>>> import numpy as np
>>> np.set_printoptions(precision=1, suppress=True, linewidth=100)
>>> def rnd(a):
...     return np.round(a, 1) + 0
... 
>>> A = np.load("arr.npy")
>>> A
array([[4., 0., 3., 0.],
       [0., 4., 0., 3.],
       [3., 0., 4., 0.],
       [0., 3., 0., 4.]])
>>> M2 = np.array([[0, 0, 0], [-2, 2, -2], [0, 2, 0], [-1, -1, 0]])
>>> np.einsum("ik,kj->ji", A, M2)
array([[  0., -11.,   0., -10.],
       [  6.,   5.,   8.,   2.],
       [  0.,  -8.,   0.,  -6.]])
>>> np.einsum("ij->j", A)
array([7., 7., 7., 7.])
>>> A @ M2
array([[  0.,   6.,   0.],
       [-11.,   5.,  -8.],
       [  0.,   8.,   0.],
       [-10.,   2.,  -6.]])
>>> M2.T @ A.T
array([[  0., -11.,   0., -10.],
       [  6.,   5.,   8.,   2.],
       [  0.,  -8.,   0.,  -6.]])
>>> np.einsum("ik,kj->ij", A, M2)
array([[  0.,   6.,   0.],
       [-11.,   5.,  -8.],
       [  0.,   8.,   0.],
       [-10.,   2.,  -6.]])
>>> np.allclose(A @ A.T, A.T @ A)
True
>>> np.sort(np.abs(np.fft.fft(A[0]))), rnd(np.sort(np.linalg.svd(A, compute_uv=False)))
(array([1., 1., 7., 7.]), array([1., 1., 7., 7.]))
>>> q, evecs = np.linalg.qr(A[:, :1])[0], np.linalg.qr(A[:, 1:])[0]
>>> sigma = np.linalg.svd(q.T @ evecs, compute_uv=False)
>>> rnd(sigma)
array([1.])
>>> M = np.array([[-0.5, 0.4, 1.8],
...     [0.4, -1.2, 0.1],
...     [-0.4, -0.9, -0.5],
...     [0.1, 1.7, 2.2],
...     [-1.1, -0.4, 0.6],
...     [1.7, 0.1, -1.4]])
>>> M[:, 1] *= 3
>>> rnd(M)
array([[-0.5,  1.2,  1.8],
       [ 0.4, -3.6,  0.1],
       [-0.4, -2.7, -0.5],
       [ 0.1,  5.1,  2.2],
       [-1.1, -1.2,  0.6],
       [ 1.7,  0.3, -1.4]])
>>> x0 = np.array([-4, 1, 1])
>>> y = M @ x0
>>> rnd(np.linalg.pinv(M) @ M)
array([[1., 0., 0.],
       [0., 1., 0.],
       [0., 0., 1.]])
>>> rng = np.random.default_rng(1246)
>>> y = y + 0.1 * rng.normal(size=6)
>>> rnd(y)
array([ 4.8, -5.1, -1.5,  6.7,  3.8, -7.9])
>>> beta, *_ = np.linalg.lstsq(M, y)
>>> beta.round()
array([-4.,  1.,  1.])
>>> rnd(M.T @ (y - M @ beta))
array([0., 0., 0.])
>>> [round(float(np.linalg.norm(np.linalg.solve(M.T @ M + lam * np.eye(3), M.T @ y))), 2) for lam in (0, 1, 10, 100)]
[4.3, 3.45, 1.81, 0.49]
>>> P = M @ np.linalg.solve(M.T @ M, M.T)
>>> rnd((np.eye(6) - P) @ M)
array([[0., 0., 0.],
       [0., 0., 0.],
       [0., 0., 0.],
       [0., 0., 0.],
       [0., 0., 0.],
       [0., 0., 0.]])
>>> rnd(np.linalg.eigvalsh(P))
array([0., 0., 0., 1., 1., 1.])
>>> rnd(np.diag(P))
array([0.4, 0.9, 0.2, 0.7, 0.3, 0.6])
>>> rnd(P @ M[:, 2])
array([ 1.8,  0.1, -0.5,  2.2,  0.6, -1.4])
>>> rnd(P)
array([[ 0.4,  0.2,  0. ,  0.3,  0.1, -0.2],
       [ 0.2,  0.9,  0.1, -0.1,  0. ,  0.1],
       [ 0. ,  0.1,  0.2, -0.3,  0.1, -0.1],
       [ 0.3, -0.1, -0.3,  0.7, -0.1,  0. ],
       [ 0.1,  0. ,  0.1, -0.1,  0.3, -0.4],
       [-0.2,  0.1, -0.1,  0. , -0.4,  0.6]])
>>> left, sigma, Vt = np.linalg.svd(M, full_matrices=False)
>>> rnd(np.abs(Vt[0]))
array([0. , 1. , 0.3])
>>> rnd(left.T @ left)
array([[1., 0., 0.],
       [0., 1., 0.],
       [0., 0., 1.]])
>>> rnd(left.T @ M @ Vt.T)
array([[7.3, 0. , 0. ],
       [0. , 3.1, 0. ],
       [0. , 0. , 1.3]])
>>> np.allclose(left * sigma @ Vt, M)
True
>>> rnd(sigma)
array([7.3, 3.1, 1.3])
>>> rnd(np.sqrt((sigma ** 2).sum())), rnd(np.linalg.norm(M))
(np.float64(8.0), np.float64(8.0))
>>> rnd(Vt @ Vt.T)
array([[1., 0., 0.],
       [0., 1., 0.],
       [0., 0., 1.]])
>>> def softmax(z):
...     e = np.exp(z - z.max(axis=-1, keepdims=True))
...     return e / e.sum(axis=-1, keepdims=True)
... 
>>> rnd(softmax(10 * M[5]))
array([1., 0., 0.])
>>> rnd(softmax(M).sum(axis=1))
array([1., 1., 1., 1., 1., 1.])
>>> scores = M @ M.T / np.sqrt(3)
>>> rnd(softmax(scores + np.triu(np.full(scores.shape, -np.inf), 1)))
array([[1. , 0. , 0. , 0. , 0. , 0. ],
       [0. , 1. , 0. , 0. , 0. , 0. ],
       [0. , 0.7, 0.3, 0. , 0. , 0. ],
       [0. , 0. , 0. , 1. , 0. , 0. ],
       [0. , 0.4, 0.3, 0. , 0.2, 0. ],
       [0. , 0. , 0. , 0. , 0. , 0.9]])
>>> rnd(softmax(scores)[5] @ M)
array([ 1.5,  0.2, -1.2])
>>> x0 = np.array([3, -3, 1])
>>> a = np.maximum(M @ x0, 0)
>>> rnd(np.maximum(M @ x0, 0) - np.maximum(-M @ x0, 0))
array([ -3.3,  12.1,   6.4, -12.8,   0.9,   2.8])
>>> np.flatnonzero(a > 1e-9)
array([1, 2, 4, 5])
>>> rnd(M.T @ a)
array([  6. , -61.1,  -5.4])
>>> rnd(np.tanh(M @ x0))
array([-1. ,  1. ,  1. , -1. ,  0.7,  1. ])
>>> rnd(a)
array([ 0. , 12.1,  6.4,  0. ,  0.9,  2.8])
>>> rnd(M * (a > 1e-9)[:, None])
array([[ 0. ,  0. ,  0. ],
       [ 0.4, -3.6,  0.1],
       [-0.4, -2.7, -0.5],
       [ 0. ,  0. ,  0. ],
       [-1.1, -1.2,  0.6],
       [ 1.7,  0.3, -1.4]])
>>> E = np.load("out5.npy")
>>> rnd(E)
array([[-0.8,  0.2,  0.6],
       [-0.6, -0.5, -0.6],
       [ 0.2, -0.8,  0.6]])
>>> rnd(E.mean(axis=0))
array([-0.4, -0.4,  0.2])
>>> np.unravel_index(np.abs(E).argmax(), E.shape)
(np.int64(2), np.int64(1))
>>> rnd(E - E[0])
array([[ 0. ,  0. ,  0. ],
       [ 0.2, -0.8, -1.2],
       [ 1. , -1. ,  0. ]])
>>> np.count_nonzero(E)
np.int64(9)
>>> rnd(np.linalg.svd(E, compute_uv=False))
array([1., 1., 1.])
>>> rnd(E.sum(axis=0))
array([-1.2, -1.1,  0.5])
>>> E.shape
(3, 3)
